In [1]: import numpy as np

In [2]: from numpy import linalg as LA

In [3]: np.set_printoptions(precision=3, suppress=True, linewidth=120, floatmode="fixed")

In [4]: def rd(a):
   ...:     return np.round(a, 3) + 0
   ...: 

In [5]: arr = np.load("a.npy")

In [6]: rd(arr)
Out[6]: 
array([[0.653, 0.093, 0.467],
       [0.093, 0.013, 0.067],
       [0.467, 0.067, 0.333]])

In [7]: ev, V = LA.eigh(arr)

In [8]: rd(LA.svd(arr, compute_uv=False))
Out[8]: array([1.000, 0.000, 0.000])

In [9]: rd(LA.eigvalsh(arr + 3 * np.eye(3)))
Out[9]: array([3.000, 3.000, 4.000])

In [10]: np.abs(V[:, -1]).round(6).argmax()
Out[10]: np.int64(0)

In [11]: rd(LA.eigvalsh(arr @ arr))
Out[11]: array([0.000, 0.000, 1.000])

In [12]: np.unique(ev.round(6) + 0, return_counts=True)[1]
Out[12]: array([2, 1])

In [13]: rd(ev.sum()), np.trace(arr)
Out[13]: (np.float64(1.0), np.float64(1.0))

In [14]: ang = np.radians(45)

In [15]: r_ = np.eye(3)

In [16]: r_[2, 2] = r_[0, 0] = np.cos(ang)

In [17]: r_[2, 0], r_[0, 2] = -np.sin(ang), np.sin(ang)

In [18]: rd(r_)
Out[18]: 
array([[ 0.707,  0.000,  0.707],
       [ 0.000,  1.000,  0.000],
       [-0.707,  0.000,  0.707]])

In [19]: out = arr @ r_.T

In [20]: np.allclose(LA.norm(arr, axis=1), LA.norm(out, axis=1))
Out[20]: True

In [21]: np.allclose(arr @ arr.T, out @ out.T)
Out[21]: True

In [22]: rd(out)
Out[22]: 
array([[ 0.792,  0.093, -0.132],
       [ 0.113,  0.013, -0.019],
       [ 0.566,  0.067, -0.094]])

In [23]: rd(LA.svd(arr, compute_uv=False)), rd(LA.svd(out, compute_uv=False))
Out[23]: (array([1.000, 0.000, 0.000]), array([1.000, 0.000, 0.000]))

In [24]: rd(np.abs(out - arr).max(axis=0))
Out[24]: array([0.139, 0.000, 0.599])
